In [1]: import numpy as np

In [2]: np.set_printoptions(precision=1, suppress=True, linewidth=200)

In [3]: basis = np.array([[-7, 6, 8, 6, 6, -8, 5],
   ...:     [-1, -2, -1, 8, 7, -1, -4],
   ...:     [5, -4, 6, 5, 6, 1, -7],
   ...:     [-8, -1, 7, -6, 4, 8, 8]])

In [4]: rng = np.random.default_rng(9582)

In [5]: arr = rng.normal(size=(16, 4)) @ basis + np.array([-2, -3, 1, 1, 2, 2, -2])

In [6]: arr.round(1) + 0
Out[6]: 
array([[ -0.3, -13.6,  19.7,   1.5,  17.1,  16.1,  -7. ],
       [-20.6,  -9. ,  24.4, -14.8,  15.7,  26.8,  16.3],
       [ -8.5,   0.9,  11. ,  12.2,  13.6,  -5.9,  -0.5],
       [ -0.3, -14.8,   7.6,  -1.5,  11.4,  18.7,  -6.9],
       [-14. ,  -8.4,  -7.5,  -2.8,   7.3,  16. ,   4.6],
       [  0.2,   4.7,  -2. ,  22.5,   7.4, -20.5, -10.1],
       [ 21.9,  -0.3, -21.7,  18.5, -10.7, -21.4, -26. ],
       [  0.6,   1.4,   9.2,  28.8,  18.3, -18.9, -14.1],
       [  3.3,  -4.7,   2.1,   7. ,   4.8,  -0.9,  -8.9],
       [ -7.7,  -9.2,  14.2, -22.9,  -0.4,  25.5,  10.8],
       [  3.7,  -9.4,  22.8,  14.3,  21. ,   2.3, -13.4],
       [-19.1,   4. ,  15.6,   0. ,  10.8,   0.6,  13.7],
       [  9.3, -13.2,  -3.5,   2.8,   3.5,  10.1, -15.1],
       [-21.3,  11.5,   5.5, -22.8, -12.8,   2.7,  28.4],
       [-18.2,  11.1,  11.4,   6.1,   6.9, -12.6,  13.3],
       [ 15.2,  -9.3, -12.5,   6.8,  -3.8,  -0.1, -19.6]])

In [7]: D = np.linalg.norm(arr[:, None] - arr[None], axis=-1)

In [8]: np.linalg.matrix_rank(D ** 2)
Out[8]: np.int64(6)

In [9]: np.flatnonzero(D[2] < D.mean() / 2)
Out[9]: array([2, 8])

In [10]: cov = np.cov(arr, rowvar=False)

In [11]: cov.shape
Out[11]: (7, 7)

In [12]: np.round(np.linalg.eigvalsh(cov)[::-1], 1) + 0
Out[12]: array([679. , 267.2, 221.7,  30.5,   0. ,   0. ,   0. ])

In [13]: np.unique(arr.round(6), axis=0).shape
Out[13]: (16, 7)

In [14]: np.allclose(arr[:-1].T @ np.linalg.lstsq(arr[:-1].T, arr[-1])[0], arr[-1])
Out[14]: True

In [15]: np.abs(np.diag(np.linalg.qr(arr)[1])) > 1e-9
Out[15]: array([ True,  True,  True,  True,  True, False, False])

In [16]: [round(float(x), 1) for x in np.linalg.svd(arr, compute_uv=False)[:3]]
Out[16]: [101.3, 72.8, 62.9]

In [17]: round(np.linalg.norm(arr, 2) / np.linalg.norm(arr), 1)
Out[17]: np.float64(0.7)

In [18]: rank = np.linalg.matrix_rank(arr)

In [19]: rank
Out[19]: np.int64(5)

In [20]: null = np.linalg.svd(arr)[2][rank:].T

In [21]: [int(np.linalg.matrix_rank(arr[:, :j + 1])) for j in range(7)]
Out[21]: [1, 2, 3, 4, 5, 5, 5]

In [22]: [int(np.linalg.matrix_rank(arr[:i])) for i in range(1, len(arr) + 1)]
Out[22]: [1, 2, 3, 4, 5, 5, 5, 5, 5, 5, 5, 5, 5, 5, 5, 5]

In [23]: A = np.array([[6.0, 0.0, 0.0, 5.0, 0.0],
    ...:     [0.0, 6.0, 0.0, 0.0, 0.0],
    ...:     [0.0, 0.0, 6.0, 0.0, 5.0],
    ...:     [5.0, 0.0, 0.0, 6.0, 0.0],
    ...:     [0.0, 0.0, 5.0, 0.0, 6.0]])

In [24]: Y = A[0, 0] * A[1:] - np.outer(A[1:, 0], A[0])

In [25]: Y
Out[25]: 
array([[ 0., 36.,  0.,  0.,  0.],
       [ 0.,  0., 36.,  0., 30.],
       [ 0.,  0.,  0., 11.,  0.],
       [ 0.,  0., 30.,  0., 36.]])

In [26]: A[:, 0] / A[0, 0]
Out[26]: array([1. , 0. , 0. , 0.8, 0. ])

In [27]: np.linalg.matrix_rank(Y), np.linalg.matrix_rank(A)
Out[27]: (np.int64(4), np.int64(5))

In [28]: Y = A / np.linalg.norm(A, axis=1, keepdims=True)

In [29]: cov = Y @ Y.T

In [30]: np.degrees(np.arccos(np.clip(cov[3, 2], -1, 1)))
Out[30]: np.float64(90.0)

In [31]: cov
Out[31]: 
array([[1., 0., 0., 1., 0.],
       [0., 1., 0., 0., 0.],
       [0., 0., 1., 0., 1.],
       [1., 0., 0., 1., 0.],
       [0., 0., 1., 0., 1.]])

In [32]: np.linalg.norm(Y, axis=1)
Out[32]: array([1., 1., 1., 1., 1.])

In [33]: def softmax(z):
    ...:     e = np.exp(z - z.max(axis=-1, keepdims=True))
    ...:     return e / e.sum(axis=-1, keepdims=True)
    ...: 

In [34]: np.round(softmax(A[2]), 1) + 0
Out[34]: array([0. , 0. , 0.7, 0. , 0.3])

In [35]: np.round(softmax(A[2] + -2), 1) + 0
Out[35]: array([0. , 0. , 0.7, 0. , 0.3])

In [36]: softmax(A).sum(axis=1)
Out[36]: array([1., 1., 1., 1., 1.])

In [37]: scores = A @ A.T / np.sqrt(5)

In [38]: np.round(softmax(scores), 1) + 0
Out[38]: 
array([[0.6, 0. , 0. , 0.4, 0. ],
       [0. , 1. , 0. , 0. , 0. ],
       [0. , 0. , 0.6, 0. , 0.4],
       [0.4, 0. , 0. , 0.6, 0. ],
       [0. , 0. , 0.4, 0. , 0.6]])

In [39]: Lm = np.linalg.cholesky(A)

In [40]: round(float(np.prod(np.diag(Lm)) ** 2), 1), round(np.linalg.det(A), 1)
Out[40]: (726.0, np.float64(726.0))

In [41]: W0 = np.array([[0.3, -1.9, 1.5],
    ...:     [-0.6, -0.9, 3.0],
    ...:     [-0.3, -1.1, -1.0],
    ...:     [0.4, 0.1, 0.5],
    ...:     [-1.1, -1.0, 5.5],
    ...:     [0.5, -0.8, -6.0],
    ...:     [-0.9, -1.9, -2.5]])

In [42]: Y = np.c_[W0[:, :2] @ np.array([[-3, -3], [-1, 2]]), np.array([3, 3, -1, -3, -1, -1, 0])]

In [43]: Y.round(1) + 0
Out[43]: 
array([[ 1. , -4.7,  3. ],
       [ 2.7,  0. ,  3. ],
       [ 2. , -1.3, -1. ],
       [-1.3, -1. , -3. ],
       [ 4.3,  1.3, -1. ],
       [-0.7, -3.1, -1. ],
       [ 4.6, -1.1,  0. ]])

In [44]: np.round(np.linalg.norm(Y - W0 @ np.linalg.lstsq(W0, Y)[0], axis=0), 1) + 0
Out[44]: array([0. , 0. , 4.8])

In [45]: np.linalg.matrix_rank(np.c_[W0, Y])
Out[45]: np.int64(4)

In [46]: np.round(np.linalg.lstsq(W0, Y[:, 0])[0], 1) + 0
Out[46]: array([-3., -1.,  0.])
